% ipython --no-banner

In [1]: import numpy as np

In [2]: from numpy import linalg as LA

In [3]: np.set_printoptions(suppress=True, linewidth=140)

In [4]: W0 = np.load("arr.npy")

In [5]: W0
Out[5]: 
array([[ 8,  0, -8],
       [ 4, -4, -9],
       [ 2, -2,  2],
       [ 1,  1,  0],
       [-2, -8, -9],
       [-4,  5,  5]])

In [6]: rng = np.random.default_rng(14516)

In [7]: labels = rng.permutation(3)

In [8]: out = W0[:, labels] * rng.choice([-1, 1], 3)

In [9]: out
Out[9]: 
array([[-8, -8,  0],
       [-4, -9,  4],
       [-2,  2,  2],
       [-1,  0, -1],
       [ 2, -9,  8],
       [ 4,  5, -5]])

In [10]: Uu, _, vt = LA.svd(W0.T @ out)

In [11]: np.round(Uu @ vt, 3) + 0
Out[11]: 
array([[-1.,  0.,  0.],
       [ 0.,  0., -1.],
       [ 0.,  1.,  0.]])

In [12]: r0 = np.array([9, 1])

In [13]: np.polyval(r0, out[5])
Out[13]: array([ 37,  46, -44])

In [14]: np.correlate(out[5], out[2], "full")
Out[14]: array([  8,  18,  -8, -20,  10])

In [15]: np.convolve(out[5], r0)
Out[15]: array([ 36,  49, -40,  -5])

In [16]: np.array([np.convolve(row, r0, "same") for row in out])
Out[16]: 
array([[-72, -80,  -8],
       [-36, -85,  27],
       [-18,  16,  20],
       [ -9,  -1,  -9],
       [ 18, -79,  63],
       [ 36,  49, -40]])

In [17]: vec = np.array([3, 5, 4])

In [18]: rhs = W0 @ vec

In [19]: np.round(LA.pinv(W0) @ W0, 3) + 0
Out[19]: 
array([[1., 0., 0.],
       [0., 1., 0.],
       [0., 0., 1.]])

In [20]: np.round(LA.lstsq(W0, rhs)[0], 3)
Out[20]: array([3., 5., 4.])

In [21]: np.round(LA.solve(W0.T @ W0, W0.T @ rhs), 3)
Out[21]: array([3., 5., 4.])

In [22]: rhs = rhs + 0.3 * rng.normal(size=6)

In [23]: rhs.round(3)
Out[23]: array([ -7.612, -43.784,   3.815,   7.52 , -82.589,  32.979])

In [24]: coef, *_ = LA.lstsq(W0, rhs)

In [25]: np.round(LA.norm(rhs - W0 @ coef), 3)
Out[25]: np.float64(0.642)

In [26]: coef.round(3)
Out[26]: array([3.04 , 5.06 , 3.984])

In [27]: LA.matrix_rank(W0)
Out[27]: np.int64(3)

In [28]: np.zeros(6, 3)
---------------------------------------------------------------------------
TypeError                                 Traceback (most recent call last)
Cell In[28], line 1
----> 1 np.zeros(6, 3)

TypeError: Cannot interpret '3' as a data type

In [29]: W0.sum(axis=1)
Out[29]: array([  0,  -9,   2,   2, -19,   6])

In [30]: W0.sum(axis=0)
Out[30]: array([  9,  -8, -19])

In [31]: np.diff(W0, axis=0)
Out[31]: 
array([[-4, -4, -1],
       [-2,  2, 11],
       [-1,  3, -2],
       [-3, -9, -9],
       [-2, 13, 14]])

In [32]: W0 - W0[0]
Out[32]: 
array([[  0,   0,   0],
       [ -4,  -4,  -1],
       [ -6,  -2,  10],
       [ -7,   1,   8],
       [-10,  -8,  -1],
       [-12,   5,  13]])

In [33]: W0.shape
Out[33]: (6, 3)

In [34]: W0[:, 3]
---------------------------------------------------------------------------
IndexError                                Traceback (most recent call last)
Cell In[34], line 1
----> 1 W0[:, 3]

IndexError: index 3 is out of bounds for axis 1 with size 3

In [35]: np.round(W0.mean(axis=0), 3)
Out[35]: array([ 1.5  , -1.333, -3.167])

In [36]: np.round(LA.svd(W0, compute_uv=False), 3)
Out[36]: array([19.138,  9.209,  4.352])

In [37]: P = W0 @ LA.solve(W0.T @ W0, W0.T)

In [38]: np.round(np.diag(P), 3)
Out[38]: array([0.74 , 0.325, 0.621, 0.026, 0.809, 0.478])

In [39]: LA.matrix_rank(np.eye(6) - P)
Out[39]: np.int64(3)

In [40]: arr = np.load("run19.npy")

In [41]: arr
Out[41]: 
array([[ 0,  1, -2,  3],
       [ 3,  0,  1, -2],
       [-2,  3,  0,  1],
       [ 1, -2,  3,  0]])

In [42]: labels = rng.permutation(4)

In [43]: labels
Out[43]: array([3, 0, 2, 1])

In [44]: out = arr[labels][:, labels]

In [45]: np.allclose(out, arr)
Out[45]: False

In [46]: out
Out[46]: 
array([[ 0,  1,  3, -2],
       [ 3,  0, -2,  1],
       [ 1, -2,  0,  3],
       [-2,  3,  1,  0]])

In [47]: data = np.load("test16.npy")

In [48]: data
Out[48]: 
array([[-1.1, -0.1,  0.6, -0.8,  0.2],
       [-0.4, -1.2,  0. ,  0.2, -1.8],
       [-0.2, -0.5,  0.4,  0.4, -0.6],
       [-0.8,  0.3,  1.2, -0.3, -1.4],
       [-1.5, -1.3,  1.2, -0.2,  0.3],
       [ 1.8, -0.4, -1.2,  1. ,  0.3],
       [-0.2, -0.4, -0.1,  0.2,  0.9],
       [-0.4,  0.3,  0.4, -1. , -0.6],
       [-0.6,  2.1,  0.6, -0.9,  1.1],
       [-0.9, -0.4, -1.1,  0.1,  0.2],
       [ 0.8,  0.7, -0.8,  0. ,  1.3],
       [-0.1,  0.6,  1.7,  0.1, -0.8],
       [ 0.3, -2.1,  1.1, -0.3, -0.9],
       [-1.2, -0.9, -0.8, -0.4, -0.4],
       [-0.5,  2. , -0.2,  0. ,  1.4],
       [-6. , -9. , -3.5, -2. , -9. ],
       [-1. , -0.8,  1.1, -1.1, -0.7],
       [-1.2,  0.1,  0.4,  0.3, -0.1],
       [ 0. ,  1.8,  1.4, -1.5,  0.3],
       [-0.3,  0.5,  0.9,  1.4,  0. ],
       [ 1.7, -1. ,  0.3, -0.6,  1.2],
       [-0.2, -1.1,  0.3, -1.6, -0.5],
       [-1. ,  0.2,  0.7,  1.1, -0.1],
       [ 0.2,  0.3, -1.2,  0.3,  0. ]])

In [49]: r0 = np.array([1, 0])

In [50]: np.round(np.correlate(data[4], data[23], "full"), 3)
Out[50]: array([ 0.  , -0.45,  1.41,  1.47, -2.19,  0.43, -0.18,  0.05,  0.06])

In [51]: np.array([np.convolve(row, r0, "same") for row in data])
Out[51]: 
array([[-1.1, -0.1,  0.6, -0.8,  0.2],
       [-0.4, -1.2,  0. ,  0.2, -1.8],
       [-0.2, -0.5,  0.4,  0.4, -0.6],
       [-0.8,  0.3,  1.2, -0.3, -1.4],
       [-1.5, -1.3,  1.2, -0.2,  0.3],
       [ 1.8, -0.4, -1.2,  1. ,  0.3],
       [-0.2, -0.4, -0.1,  0.2,  0.9],
       [-0.4,  0.3,  0.4, -1. , -0.6],
       [-0.6,  2.1,  0.6, -0.9,  1.1],
       [-0.9, -0.4, -1.1,  0.1,  0.2],
       [ 0.8,  0.7, -0.8,  0. ,  1.3],
       [-0.1,  0.6,  1.7,  0.1, -0.8],
       [ 0.3, -2.1,  1.1, -0.3, -0.9],
       [-1.2, -0.9, -0.8, -0.4, -0.4],
       [-0.5,  2. , -0.2,  0. ,  1.4],
       [-6. , -9. , -3.5, -2. , -9. ],
       [-1. , -0.8,  1.1, -1.1, -0.7],
       [-1.2,  0.1,  0.4,  0.3, -0.1],
       [ 0. ,  1.8,  1.4, -1.5,  0.3],
       [-0.3,  0.5,  0.9,  1.4,  0. ],
       [ 1.7, -1. ,  0.3, -0.6,  1.2],
       [-0.2, -1.1,  0.3, -1.6, -0.5],
       [-1. ,  0.2,  0.7,  1.1, -0.1],
       [ 0.2,  0.3, -1.2,  0.3,  0. ]])

In [52]: X = np.load("data.npy")

In [53]: X
Out[53]: 
array([[-2., -1.,  0.,  0.,  0.],
       [-1.,  3., -1.,  0.,  0.],
       [ 0., -1., -1., -1.,  0.],
       [ 0.,  0., -1.,  3., -1.],
       [ 0.,  0.,  0., -1., -2.]])

In [54]: evals, V = LA.eigvalsh(X)
---------------------------------------------------------------------------
ValueError                                Traceback (most recent call last)
Cell In[54], line 1
----> 1 evals, V = LA.eigvalsh(X)

ValueError: too many values to unpack (expected 2)

In [55]: evals, V = LA.eigh(X)

In [56]: np.round(LA.eigvalsh(X @ X), 3)
Out[56]: array([ 1.799,  4.807,  5.155, 10.193, 13.046])

In [57]: np.round(V.T @ V, 3) + 0
Out[57]: 
array([[1., 0., 0., 0., 0.],
       [0., 1., 0., 0., 0.],
       [0., 0., 1., 0., 0.],
       [0., 0., 0., 1., 0.],
       [0., 0., 0., 0., 1.]])

In [58]: evals.round(3)
Out[58]: array([-2.271, -2.193, -1.341,  3.193,  3.612])

In [59]: (evals > 1e-8).sum(), (evals < -1e-8).sum()
Out[59]: (np.int64(2), np.int64(3))

In [60]: round(float(evals.sum()), 3), np.trace(X)
Out[60]: (1.0, np.float64(1.0))

In [61]: np.abs(V[:, -1]).round(6).argmax()
Out[61]: np.int64(1)

In [62]: np.round(LA.eigvalsh(X + 4 * np.eye(5)), 3)
Out[62]: array([1.729, 1.807, 2.659, 7.193, 7.612])

In [63]: vec = np.array([-8, -8, 4, -4, -8])

In [64]: (X * vec).sum(axis=1)
Out[64]: array([ 24., -20.,   8.,  -8.,  20.])

In [65]: X @ vec
Out[65]: array([ 24., -20.,   8.,  -8.,  20.])

In [66]: X * vec
Out[66]: 
array([[ 16.,   8.,   0.,  -0.,  -0.],
       [  8., -24.,  -4.,  -0.,  -0.],
       [ -0.,   8.,  -4.,   4.,  -0.],
       [ -0.,  -0.,  -4., -12.,   8.],
       [ -0.,  -0.,   0.,   4.,  16.]])

In [67]: X @ np.eye(5)[3]
Out[67]: array([ 0.,  0., -1.,  3., -1.])

In [68]: LA.norm(X @ vec) <= LA.norm(X, 2) * LA.norm(vec) + 1e-9
Out[68]: np.True_

In [69]: np.einsum("ij,j->i", X, vec)
Out[69]: array([ 24., -20.,   8.,  -8.,  20.])

In [70]: q, _ = LA.qr(np.array([[0.9], [-0.2], [0.2], [2.6]]))

In [71]: feats = q @ q.T

In [72]: feats.round(3)
Out[72]: 
array([[ 0.106, -0.024,  0.024,  0.306],
       [-0.024,  0.005, -0.005, -0.068],
       [ 0.024, -0.005,  0.005,  0.068],
       [ 0.306, -0.068,  0.068,  0.884]])

In [73]: gram = np.cov(data, rowvar=False)

In [74]: np.round(LA.eigvalsh(gram)[::-1], 3)
Out[74]: array([9.911, 1.075, 0.678, 0.533, 0.324])

In [75]: np.round(data.std(axis=0), 3)
Out[75]: array([1.4  , 2.057, 1.118, 0.829, 1.967])

In [76]: np.median(data, axis=0)
Out[76]: array([-0.4 , -0.25,  0.4 , -0.1 , -0.05])

In [77]: gram.shape
Out[77]: (5, 5)

In [78]: np.argwhere(np.triu(np.abs(np.corrcoef(data.T)) > 0.8, 1))
Out[78]: 
array([[0, 4],
       [1, 4]])

In [79]: np.round(np.corrcoef(data.T), 3)
Out[79]: 
array([[1.   , 0.696, 0.423, 0.425, 0.811],
       [0.696, 1.   , 0.608, 0.374, 0.885],
       [0.423, 0.608, 1.   , 0.116, 0.523],
       [0.425, 0.374, 0.116, 1.   , 0.41 ],
       [0.811, 0.885, 0.523, 0.41 , 1.   ]])

In [80]: rk = LA.matrix_rank(feats)

In [81]: rk
Out[81]: np.int64(1)

In [82]: N = LA.svd(feats)[2][rk:].T

In [83]: np.allclose(feats @ N, 0)
Out[83]: True

In [84]: [int(LA.matrix_rank(feats[:i])) for i in range(1, len(feats) + 1)]
Out[84]: [1, 1, 1, 1]

In [85]: [int(LA.matrix_rank(feats[:, :j + 1])) for j in range(4)]
Out[85]: [1, 1, 1, 1]

In [86]: np.round(feats @ N, 3) + 0
Out[86]: 
array([[0., 0., 0.],
       [0., 0., 0.],
       [0., 0., 0.],
       [0., 0., 0.]])

In [87]: np.round(N @ N.T, 3)
Out[87]: 
array([[ 0.894,  0.024, -0.024, -0.306],
       [ 0.024,  0.995,  0.005,  0.068],
       [-0.024,  0.005,  0.995, -0.068],
       [-0.306,  0.068, -0.068,  0.116]])

In [88]: out = feats / LA.norm(feats, axis=1, keepdims=True)

In [89]: gram = out @ out.T

In [90]: (np.abs(gram) > 0.9).astype(int)
Out[90]: 
array([[1, 1, 1, 1],
       [1, 1, 1, 1],
       [1, 1, 1, 1],
       [1, 1, 1, 1]])

In [91]: out = feats / np.sqrt((feats ** 2).mean(axis=1, keepdims=True))

In [92]: out[1].round(3)
Out[92]: array([-0.651,  0.145, -0.145, -1.88 ])

In [93]: np.round(feats - feats.mean(axis=1, keepdims=True), 3)
Out[93]: 
array([[ 0.003, -0.126, -0.079,  0.203],
       [-0.001,  0.028,  0.018, -0.045],
       [ 0.001, -0.028, -0.018,  0.045],
       [ 0.008, -0.365, -0.229,  0.586]])

In [94]: np.round(LA.norm(out, axis=1), 3)
Out[94]: array([2., 2., 2., 2.])

In [95]: theta = np.radians(120)

In [96]: r_ = np.eye(4)

In [97]: r_[3, 3] = r_[1, 1] = np.cos(theta)

In [98]: r_[3, 1], r_[1, 3] = -np.sin(theta), np.sin(theta)

In [99]: r_.round(3)
Out[99]: 
array([[ 1.   ,  0.   ,  0.   ,  0.   ],
       [ 0.   , -0.5  ,  0.   ,  0.866],
       [ 0.   ,  0.   ,  1.   ,  0.   ],
       [ 0.   , -0.866,  0.   , -0.5  ]])

In [100]: out = feats @ r_.T

In [101]: round(float(LA.det(r_)), 3), np.round(np.trace(r_), 3)
Out[101]: (1.0, np.float64(1.0))

In [102]: np.allclose(LA.norm(feats, axis=1), LA.norm(out, axis=1))
Out[102]: True

In [103]: np.round(LA.svd(feats, compute_uv=False), 3) + 0, np.round(LA.svd(out, compute_uv=False), 3) + 0
Out[103]: (array([1., 0., 0., 0.]), array([1., 0., 0., 0.]))

In [104]: mat = np.load("out17.npy")

In [105]: mat.round(3)
Out[105]: 
array([[0.4  , 0.2  , 0.4  , 0.   ],
       [0.471, 0.412, 0.059, 0.059],
       [0.176, 0.412, 0.353, 0.059],
       [0.188, 0.312, 0.125, 0.375]])

In [106]: r0 = np.array([3, 1, 3, 2])

In [107]: out = mat + np.outer(r0, np.eye(4)[2])

In [108]: LA.matrix_rank(out - mat)
Out[108]: np.int64(1)

In [109]: LA.matrix_rank(LA.inv(out) - LA.inv(mat), tol=1e-8)
Out[109]: np.int64(1)

In [110]: labels = rng.permutation(4)

In [111]: out = arr[:, labels] * rng.choice([-1, 1], 4)

In [112]: out
Out[112]: 
array([[-3, -1, -2,  0],
       [ 2,  0,  1, -3],
       [-1, -3,  0,  2],
       [ 0,  2,  3, -1]])

In [113]: Uu, _, vt = LA.svd(arr.T @ out)

In [114]: np.round(LA.lstsq(arr, out)[0], 3) + 0
Out[114]: 
array([[ 0.,  0.,  0., -1.],
       [ 0., -1.,  0.,  0.],
       [ 0.,  0.,  1.,  0.],
       [-1.,  0.,  0.,  0.]])

In [115]: vec = np.array([1, 1, 3, 0])

In [116]: rhs = mat @ vec

In [117]: coef, lr = np.zeros(4), 1 / LA.norm(mat, 2) ** 2

In [118]: for i in range(150):
     ...:     coef -= lr * mat.T @ (mat @ coef - rhs)
     ...:     if i % 50 == 0: print(i, round(LA.norm(mat @ coef - rhs), 3))
     ...: 
0 0.629
50 0.012
100 0.002

In [119]: coef.round(3)
Out[119]: array([ 0.999,  1.002,  3.   , -0.001])
